$ python -q
>>> import numpy as np
>>> np.set_printoptions(suppress=True, linewidth=120)
>>> X = np.diag(np.array([2, 3, 3, 1]))
>>> X
array([[2, 0, 0, 0],
       [0, 3, 0, 0],
       [0, 0, 3, 0],
       [0, 0, 0, 1]])
>>> # symmetric
>>> np.round(np.linalg.svd(X, compute_uv=False), 3)
array([3., 3., 2., 1.])
>>> np.round(np.linalg.pinv(X), 3)
array([[0.5  , 0.   , 0.   , 0.   ],
       [0.   , 0.333, 0.   , 0.   ],
       [0.   , 0.   , 0.333, 0.   ],
       [0.   , 0.   , 0.   , 1.   ]])
>>> F = np.load("layer4.npy")
>>> F
array([[ 0,  0],
       [-2, -4],
       [-1, -2],
       [ 1,  2]])
>>> # rank 1
>>> rk = np.linalg.matrix_rank(F)
>>> rk
np.int64(1)
>>> N = np.linalg.svd(F)[2][rk:].T
>>> N.shape
(2, 1)
>>> [int(np.linalg.matrix_rank(F[:, :j + 1])) for j in range(2)]
[1, 1]
>>> [int(np.linalg.matrix_rank(np.delete(F, i, axis=0))) for i in range(4)]
[1, 1, 1, 1]
>>> np.round(N[:, 0] / N[np.abs(N[:, 0]).round(6).argmax(), 0], 3)
array([ 1. , -0.5])
>>> [int(np.linalg.matrix_rank(F[:i])) for i in range(1, len(F) + 1)]
[0, 1, 1, 1]
>>> Uu, sigma, Vt = np.linalg.svd(F)
>>> V = Vt[:(sigma > 1e-8).sum()]
>>> rng = np.random.default_rng(77557)
>>> vec = F[0] + -1 * F[1] + rng.integers(2) * np.eye(2)[0]
>>> vec
array([2., 4.])
>>> np.round(np.diag(V.T @ V), 3)
array([0.2, 0.8])
